$ python3 -q
>>> import numpy as np
>>> np.set_printoptions(precision=3, suppress=True, linewidth=200)
>>> B = np.array([[0, 0], [3, 2]])
>>> mat = np.tile(B, (2, 2))
>>> mat
array([[0, 0, 0, 0],
       [3, 2, 3, 2],
       [0, 0, 0, 0],
       [3, 2, 3, 2]])
>>> x = np.array([1, 2, 1, 3])
>>> mat @ np.ones(4)
array([ 0., 10.,  0., 10.])
>>> np.linalg.norm(mat @ x) <= np.linalg.norm(mat, 2) * np.linalg.norm(x) + 1e-9
np.True_
>>> (mat * x).sum(axis=1)
array([ 0, 16,  0, 16])
>>> mat @ np.eye(4)[0]
array([0., 3., 0., 3.])
>>> U, sig, vt = np.linalg.svd(mat)
>>> vecs = vt[:(sig > 1e-8).sum()]
>>> rng = np.random.default_rng(971934)
>>> x = mat[3] + -3 * mat[1] + rng.integers(2) * np.eye(4)[1]
>>> x
array([-6., -3., -6., -4.])
>>> np.diag(vecs.T @ vecs)
array([0.346, 0.154, 0.346, 0.154])
>>> round(np.linalg.norm(x - vecs.T @ vecs @ x), 3)
np.float64(0.92)
>>> arr = np.loadtxt("x.csv", delimiter=",")
>>> arr
array([[ 0.,  4.,  0.,  0.,  0.,  0.],
       [ 4.,  6.,  4.,  0.,  0.,  0.],
       [ 0.,  4., -1.,  4.,  0.,  0.],
       [ 0.,  0.,  4., -1.,  4.,  0.],
       [ 0.,  0.,  0.,  4., -5.,  4.],
       [ 0.,  0.,  0.,  0.,  4.,  8.]])
>>> B = arr / np.sqrt((arr ** 2).mean(axis=1, keepdims=True))
>>> arr - arr.mean(axis=1, keepdims=True)
array([[-0.667,  3.333, -0.667, -0.667, -0.667, -0.667],
       [ 1.667,  3.667,  1.667, -2.333, -2.333, -2.333],
       [-1.167,  2.833, -2.167,  2.833, -1.167, -1.167],
       [-1.167, -1.167,  2.833, -2.167,  2.833, -1.167],
       [-0.5  , -0.5  , -0.5  ,  3.5  , -5.5  ,  3.5  ],
       [-2.   , -2.   , -2.   , -2.   ,  2.   ,  6.   ]])
>>> B[2]
array([ 0.   ,  1.706, -0.426,  1.706,  0.   ,  0.   ])
>>> arr.reshape(-1, 2)
array([[ 0.,  4.],
       [ 0.,  0.],
       [ 0.,  0.],
       [ 4.,  6.],
       [ 4.,  0.],
       [ 0.,  0.],
       [ 0.,  4.],
       [-1.,  4.],
       [ 0.,  0.],
       [ 0.,  0.],
       [ 4., -1.],
       [ 4.,  0.],
       [ 0.,  0.],
       [ 0.,  4.],
       [-5.,  4.],
       [ 0.,  0.],
       [ 0.,  0.],
       [ 4.,  8.]])
>>> arr.ravel(order="F")
array([ 0.,  4.,  0.,  0.,  0.,  0.,  4.,  6.,  4.,  0.,  0.,  0.,  0.,  4., -1.,  4.,  0.,  0.,  0.,  0.,  4., -1.,  4.,  0.,  0.,  0.,  0.,  4., -5.,  4.,  0.,  0.,  0.,  0.,  4.,  8.])
>>> arr.reshape(2, -1)
array([[ 0.,  4.,  0.,  0.,  0.,  0.,  4.,  6.,  4.,  0.,  0.,  0.,  0.,  4., -1.,  4.,  0.,  0.],
       [ 0.,  0.,  4., -1.,  4.,  0.,  0.,  0.,  0.,  4., -5.,  4.,  0.,  0.,  0.,  0.,  4.,  8.]])
>>> t3 = arr.reshape(6, 2, -1)
>>> np.swapaxes(t3, 1, 2)[1]
array([[4., 0.],
       [6., 0.],
       [4., 0.]])
>>> t3.transpose(1, 0, 2)
array([[[ 0.,  4.,  0.],
        [ 4.,  6.,  4.],
        [ 0.,  4., -1.],
        [ 0.,  0.,  4.],
        [ 0.,  0.,  0.],
        [ 0.,  0.,  0.]],

       [[ 0.,  0.,  0.],
        [ 0.,  0.,  0.],
        [ 4.,  0.,  0.],
        [-1.,  4.,  0.],
        [ 4., -5.,  4.],
        [ 0.,  4.,  8.]]])
